>>> import numpy as np
>>> np.set_printoptions(precision=1, suppress=True, linewidth=160)
>>> arr = np.load("x.npy")
>>> arr
array([[-2.9,  1.4,  2. , -1.2],
       [-2.6, -1.3, -1.8,  2. ],
       [-0.6, -1. , -2.1, -3.2],
       [ 0. ,  3.4, -2.1,  0.4]])
>>> np.linalg.svd(arr, compute_uv=False)
array([4., 4., 4., 4.])
>>> np.round(arr.T @ arr, 1) + 0
array([[16.,  0.,  0.,  0.],
       [ 0., 16.,  0.,  0.],
       [ 0.,  0., 16.,  0.],
       [ 0.,  0.,  0., 16.]])
>>> rng = np.random.default_rng(91)
>>> z = rng.permutation(4)
>>> z
array([1, 0, 2, 3])
>>> out = arr[z][:, z]
>>> np.sort(np.abs(np.linalg.eigvals(out)))
array([4., 4., 4., 4.])
>>> out
array([[-1.3, -2.6, -1.8,  2. ],
       [ 1.4, -2.9,  2. , -1.2],
       [-1. , -0.6, -2.1, -3.2],
       [ 3.4,  0. , -2.1,  0.4]])
>>> np.diag(out)
array([-1.3, -2.9, -2.1,  0.4])
>>> X = np.load("out9.npy")
>>> X
array([[-1.6,  0.7,  0.3,  0.8],
       [ 5.1,  1. ,  0.4, -2.6],
       [-1.9, -0.9,  0.4,  1. ],
       [ 1.4, -0.8,  0.7, -0.7],
       [-1.4,  1.7,  0.2,  0.6],
       [ 0.8, -1.6,  0.1, -0.4],
       [ 7.7,  0.6,  2.3, -3.8],
       [ 2.6,  0.4, -0.8, -1.3],
       [ 0.4,  0.2,  0.3, -0.2],
       [ 1.2, -0.4, -0.8, -0.6],
       [ 0.8, -1.2,  0.4, -0.4],
       [ 0.8, -0.3, -1.6, -0.4],
       [-3. ,  0.6, -0.3,  1.6],
       [ 2.3, -0.3, -0.5, -1. ],
       [ 0. ,  0.2, -0.6, -0.1],
       [-4.4,  1.1,  0.9,  2.1],
       [ 1.8,  0.4, -0.5, -0.8],
       [-3.8, -0.7,  0.9,  1.9],
       [-0.5, -0.4, -0.3,  0.1],
       [ 5.3,  0.8, -0.8, -2.6],
       [-0.6,  0.8,  2.2,  0.3],
       [ 3.7,  2. ,  0.3, -1.9],
       [ 4.9,  0. ,  0.2, -2.4],
       [ 0.4, -1.2,  1.7, -0.2],
       [ 2.4,  1.3, -0.6, -1.2],
       [-3.4, -0.7,  0.1,  1.7],
       [ 0.2, -0.2,  1. , -0.1]])
>>> Xc = (X - X.mean(axis=0)) / X.std(axis=0)
>>> np.argwhere(np.abs(Xc) > 2)
array([[ 6,  0],
       [ 6,  2],
       [ 6,  3],
       [11,  2],
       [20,  2],
       [21,  1]])
>>> Xc.std(axis=0)
array([1., 1., 1., 1.])
>>> c = np.linalg.lstsq(np.delete(Xc, 0, axis=1), Xc[:, 0])[0]
>>> c.round(1) + 0
array([ 0.,  0., -1.])
>>> np.abs(c).argmax()
np.int64(2)
>>> z = X[:, 3] > np.median(X[:, 3])
>>> u = X[z].mean(axis=0) - X[~z].mean(axis=0)
>>> u.round(1) + 0
array([-4.4,  0. ,  0.6,  2.2])
>>> z.astype(int)
array([1, 0, 1, 0, 1, 0, 0, 0, 1, 0, 0, 0, 1, 0, 1, 1, 0, 1, 1, 0, 1, 0, 0, 1, 0, 1, 1])
>>> def softmax(z):
...     e = np.exp(z - z.max(axis=-1, keepdims=True))
...     return e / e.sum(axis=-1, keepdims=True)
... 
>>> np.round(softmax(10 * X[13]), 1) + 0
array([1., 0., 0., 0.])
>>> np.round(softmax(X[13]), 1) + 0
array([0.9, 0.1, 0.1, 0. ])
>>> scores = X @ X.T / np.sqrt(4)
>>> softmax(scores).round(6).argmax(axis=1)
array([15,  6, 17,  6, 15,  6,  6,  6,  6,  6,  6, 19, 15,  6, 11, 15,  6, 15, 25,  6, 15,  6,  6,  6,  6, 15,  6])
>>> left, sigma, Vh = np.linalg.svd(X, full_matrices=False)
>>> np.round(np.abs(Vh[0]), 1) + 0
array([0.9, 0.1, 0. , 0.4])
>>> (sigma > 1e-8).sum()
np.int64(4)
>>> np.abs(left[:, 0]).round(6).argmax()
np.int64(6)
>>> np.round(sigma / sigma[0], 1) + 0
array([1. , 0.3, 0.3, 0. ])
>>> round(np.sqrt((sigma ** 2).sum()), 1), round(float(np.linalg.norm(X)), 1)
(np.float64(18.6), 18.6)
>>> left.shape, sigma.shape, Vh.shape
((27, 4), (4,), (4, 4))
>>> np.allclose(left * sigma @ Vh, X)
True
>>> np.round(left.T @ left, 1) + 0
array([[1., 0., 0., 0.],
       [0., 1., 0., 0.],
       [0., 0., 1., 0.],
       [0., 0., 0., 1.]])
>>> W0 = np.load("w.npy")
>>> W0
array([[ 2.,  2.,  1.,  2.],
       [-2., -3.,  0.,  1.],
       [ 1.,  0.,  3., -1.],
       [ 0.,  0.,  0.,  2.]])
>>> z = rng.permutation(4)
>>> out = W0[:, z] * rng.choice([-1, 1], 4)
>>> out
array([[ 2., -2.,  1.,  2.],
       [-2., -1.,  0., -3.],
       [ 1.,  1.,  3.,  0.],
       [ 0., -2.,  0.,  0.]])
>>> left, _, Vh = np.linalg.svd(W0.T @ out)
>>> np.round(np.linalg.lstsq(W0, out)[0], 1) + 0
array([[ 1.,  0.,  0.,  0.],
       [ 0.,  0.,  0.,  1.],
       [ 0.,  0.,  1.,  0.],
       [ 0., -1.,  0.,  0.]])
>>> z
array([0, 3, 2, 1])
